% python3 -q
>>> import numpy as np
>>> np.set_printoptions(precision=2, suppress=True, linewidth=160, floatmode="fixed")
>>> tidy = lambda a: np.round(a, 2) + 0
>>> data = np.diag(np.array([5, 4, 2, 2])) + 4 * np.eye(4, k=1) + 4 * np.eye(4, k=-1)
>>> data
array([[5.00, 4.00, 0.00, 0.00],
       [4.00, 4.00, 4.00, 0.00],
       [0.00, 4.00, 2.00, 4.00],
       [0.00, 0.00, 4.00, 2.00]])
>>> def softmax(z):
...     e = np.exp(z - z.max(axis=-1, keepdims=True))
...     return e / e.sum(axis=-1, keepdims=True)
... 
>>> tidy(softmax(10 * data[0]))
array([1.00, 0.00, 0.00, 0.00])
>>> tidy(softmax(data[0]))
array([0.72, 0.27, 0.00, 0.00])
>>> tidy(softmax(data).sum(axis=1))
array([1.00, 1.00, 1.00, 1.00])
>>> tidy(softmax(data[0] + 5))
array([0.72, 0.27, 0.00, 0.00])
>>> att = data @ data.T / np.sqrt(4)
>>> tidy(softmax(att))
array([[0.92, 0.08, 0.00, 0.00],
       [0.00, 1.00, 0.00, 0.00],
       [0.00, 0.00, 1.00, 0.00],
       [0.00, 0.11, 0.11, 0.79]])
>>> softmax(att).round(6).argmax(axis=1)
array([0, 1, 2, 3])
>>> np.all(np.linalg.eigvalsh(data) > 0)
np.False_
>>> ev, evecs = np.linalg.eig(data)
>>> tidy(np.sort(np.linalg.eigvals(data @ data)))
array([ 1.04, 13.11, 32.05, 98.80])
>>> tidy(data @ evecs[:, 0] - ev[0] * evecs[:, 0])
array([0.00, 0.00, 0.00, 0.00])
>>> np.diff(data, axis=0)
array([[-1.00,  0.00,  4.00,  0.00],
       [-4.00,  0.00, -2.00,  4.00],
       [ 0.00, -4.00,  2.00, -2.00]])
>>> data - data[0]
array([[ 0.00,  0.00,  0.00,  0.00],
       [-1.00,  0.00,  4.00,  0.00],
       [-5.00,  0.00,  2.00,  4.00],
       [-5.00, -4.00,  4.00,  2.00]])
>>> np.unravel_index(np.abs(data).argmax(), data.shape)
(np.int64(0), np.int64(0))
>>> data.mean(axis=0)
array([2.25, 3.00, 2.50, 1.50])
>>> tidy(np.linalg.svd(data, compute_uv=False))
array([9.94, 5.66, 3.62, 1.02])
>>> tidy(np.linalg.norm(data))
np.float64(12.04)
>>> data.sum(axis=1)
array([ 9.00, 12.00, 10.00,  6.00])
>>> vec = np.array([2, 0, 0, 2])
>>> rhs = data @ vec
>>> rhs
array([10.00,  8.00,  8.00,  4.00])
>>> tidy(np.linalg.solve(data, rhs + data[:, 3]))
array([2.00, 0.00, 0.00, 3.00])
>>> tidy(np.linalg.solve(data, rhs))
array([2.00, 0.00, 0.00, 2.00])
>>> tidy(np.linalg.solve(data.T, data[2]))
array([0.00, 0.00, 1.00, 0.00])
>>> F = np.load("case16.npy")
>>> F
array([[ -7.02,  33.18,  -1.15,  -3.48,  15.91, -31.04,  -5.50,  -7.50,   4.08,   3.21],
       [-15.65, -14.22,  -9.67,  14.97,  10.92,  -4.22,  15.48,   6.39,  -9.77,  -9.76],
       [ 24.75,  19.28, -11.42,  19.01,  11.65,  14.90,  -7.99, -29.17, -13.87, -15.30],
       [ -6.14,   8.11,   3.30,  -8.66,  -7.88,  -3.26,   4.90, -19.32,  11.45, -15.67],
       [ -0.87,  -6.85,   3.11, -16.74, -15.84,  15.70,   0.29,  -8.50,  15.01,  -7.36],
       [ 16.22,  15.85,   2.98,  -6.82,   4.92,   0.68,   2.19, -10.37,   7.47,   2.91],
       [  8.17,  -6.70,  -2.37,   1.71, -24.65,  -3.80,  -8.84,  -7.79,   7.83,  -6.33],
       [  1.14,  -3.46,  -8.67,  14.40,   7.96,  10.56, -14.91, -12.10,   5.82,  -3.15],
       [ 21.36,  23.45,  -4.48,  -0.29,  -1.13,  13.54,  -8.02, -12.55,  -4.98,  -6.49],
       [  2.18, -11.59,  -6.68,   1.08, -15.05, -10.13,  -3.57,  26.76,   5.70,  -2.88],
       [-18.04,   1.84,  11.51,   7.62,  -8.84,  -5.81,  -4.41,   4.64,  -7.46, -14.07],
       [ -8.56,  28.26,   4.47, -34.28,   8.41,  -0.21,   0.75,  19.67, -15.03,  12.68],
       [ -1.81, -28.51,  -3.86,  -1.16,   3.26,  -8.43,  -3.27,  -3.07,  -5.16,  12.64],
       [-14.49,  33.49,   6.68, -12.17,  13.54,   5.95,  -6.72,  34.40,   2.97,   8.84],
       [ -4.04,  10.00,   2.74,  -7.78,  20.05,  12.00,  -2.47,   2.91,   1.18,  12.05],
       [-13.53,  16.21,   5.00,  42.30,  -0.90,  11.48,  -9.02,  11.19,  -2.53,   7.40],
       [-24.14, -28.88, -16.45,   1.81,   4.76,  18.99,  -7.92,   7.78, -11.23,  -5.91],
       [ -0.81,  -8.52,   8.32, -21.74,   7.64,  -8.65,   3.85, -11.32,   5.14, -20.68],
       [-14.23, -23.17,  -2.20, -21.88,   1.20,  17.75,  -5.63,  -4.01,  11.50,  -5.81],
       [ -4.40, -20.70, -10.46,   0.20,  14.80, -15.28,  13.42, -11.58,  17.53,  17.32],
       [ 14.49,   7.73,  -7.23, -18.75,  -4.82,   9.86,   8.84,   0.90,   0.13,  -0.56],
       [-25.34, -22.58,   5.15,  -4.53,   1.05,   6.93,  -7.42,  -3.53,   1.84,   8.55],
       [  4.18,  30.08,   2.20, -41.24,   8.30, -10.37,  -0.85, -20.44,  -2.20,   1.67]])
>>> W = np.array([[0, 2, -3],
...     [1, 1, 3],
...     [-3, 2, 1],
...     [-1, 1, 0],
...     [2, 3, -1],
...     [-1, -1, 0],
...     [-3, -1, -2],
...     [-3, -2, -1],
...     [1, -2, -2],
...     [-3, 1, 3]])
>>> c = np.array([2, -8, 4])
>>> H = np.maximum(F @ W + c, 0)
>>> (H > 0).astype(int)
array([[1, 1, 1],
       [0, 0, 0],
       [1, 1, 0],
       [1, 0, 0],
       [1, 0, 0],
       [1, 1, 1],
       [1, 0, 0],
       [1, 1, 0],
       [1, 1, 1],
       [0, 0, 0],
       [0, 0, 1],
       [0, 1, 1],
       [0, 1, 0],
       [0, 0, 1],
       [1, 1, 1],
       [0, 1, 1],
       [1, 0, 0],
       [1, 0, 0],
       [1, 0, 0],
       [1, 0, 0],
       [1, 0, 0],
       [0, 0, 1],
       [1, 1, 1]])
>>> cent = np.array([[3, 1, 3], [2, 1, 3], [1, 2, 3]])
>>> (H @ cent).round(6).argmax(axis=1)
array([2, 0, 2, 0, 0, 2, 0, 2, 2, 0, 2, 2, 2, 2, 2, 2, 0, 0, 0, 0, 0, 2, 2])
